$ python -q
>>> import numpy as np
>>> from numpy import linalg as LA
>>> np.set_printoptions(precision=2, suppress=True, linewidth=100, legacy="1.25")
>>> mat = np.abs(np.array([[-3, 1, -3, -6, 9, 9, 5, 1, 2],
...     [-4, -3, 4, -4, 1, 8, -4, 1, 0],
...     [-6, 6, -5, -5, 1, -8, -3, 4, -7],
...     [-1, 9, -9, -1, 6, 6, -3, 0, -3],
...     [-3, 1, 3, -6, -7, 5, -9, 8, -5],
...     [-7, -2, -9, -9, 7, 0, -4, 1, -8],
...     [2, 6, -7, 8, 4, -2, 5, -8, -9],
...     [-5, -4, -9, 3, -4, 5, 7, -4, -2],
...     [4, 1, 4, -7, 5, -3, 4, -8, -2]])) + np.eye(9)
>>> mat = mat / mat.sum(axis=1, keepdims=True)
>>> mat
array([[0.1 , 0.03, 0.07, 0.15, 0.23, 0.23, 0.12, 0.03, 0.05],
       [0.13, 0.13, 0.13, 0.13, 0.03, 0.27, 0.13, 0.03, 0.  ],
       [0.13, 0.13, 0.13, 0.11, 0.02, 0.17, 0.07, 0.09, 0.15],
       [0.03, 0.23, 0.23, 0.05, 0.15, 0.15, 0.08, 0.  , 0.08],
       [0.06, 0.02, 0.06, 0.12, 0.17, 0.1 , 0.19, 0.17, 0.1 ],
       [0.15, 0.04, 0.19, 0.19, 0.15, 0.02, 0.08, 0.02, 0.17],
       [0.04, 0.12, 0.13, 0.15, 0.08, 0.04, 0.12, 0.15, 0.17],
       [0.11, 0.09, 0.2 , 0.07, 0.09, 0.11, 0.16, 0.11, 0.05],
       [0.1 , 0.03, 0.1 , 0.18, 0.13, 0.08, 0.1 , 0.21, 0.08]])
>>> rng = np.random.default_rng(164)
>>> lab = rng.permutation(9)
>>> B = mat[:, lab] * rng.choice([-1, 1], 9)
>>> B
array([[ 0.12, -0.03,  0.1 , -0.23,  0.15, -0.07, -0.05,  0.03,  0.23],
       [ 0.13, -0.13,  0.13, -0.27,  0.13, -0.13, -0.  ,  0.03,  0.03],
       [ 0.07, -0.13,  0.13, -0.17,  0.11, -0.13, -0.15,  0.09,  0.02],
       [ 0.08, -0.23,  0.03, -0.15,  0.05, -0.23, -0.08,  0.  ,  0.15],
       [ 0.19, -0.02,  0.06, -0.1 ,  0.12, -0.06, -0.1 ,  0.17,  0.17],
       [ 0.08, -0.04,  0.15, -0.02,  0.19, -0.19, -0.17,  0.02,  0.15],
       [ 0.12, -0.12,  0.04, -0.04,  0.15, -0.13, -0.17,  0.15,  0.08],
       [ 0.16, -0.09,  0.11, -0.11,  0.07, -0.2 , -0.05,  0.11,  0.09],
       [ 0.1 , -0.03,  0.1 , -0.08,  0.18, -0.1 , -0.08,  0.21,  0.13]])
>>> U, _, Vh = LA.svd(mat.T @ B)
>>> np.round(LA.lstsq(mat, B)[0], 2) + 0
array([[ 0.,  0.,  1.,  0.,  0.,  0.,  0.,  0.,  0.],
       [ 0., -1.,  0.,  0.,  0.,  0.,  0.,  0.,  0.],
       [ 0.,  0.,  0.,  0.,  0., -1.,  0.,  0.,  0.],
       [ 0.,  0.,  0.,  0.,  1.,  0.,  0.,  0.,  0.],
       [ 0.,  0.,  0.,  0.,  0.,  0.,  0.,  0.,  1.],
       [ 0.,  0.,  0., -1.,  0.,  0.,  0.,  0.,  0.],
       [ 1.,  0.,  0.,  0.,  0.,  0.,  0.,  0.,  0.],
       [ 0.,  0.,  0.,  0.,  0.,  0.,  0.,  1.,  0.],
       [ 0.,  0.,  0.,  0.,  0.,  0., -1.,  0.,  0.]])
>>> lab
array([6, 1, 0, 5, 3, 2, 8, 7, 4])
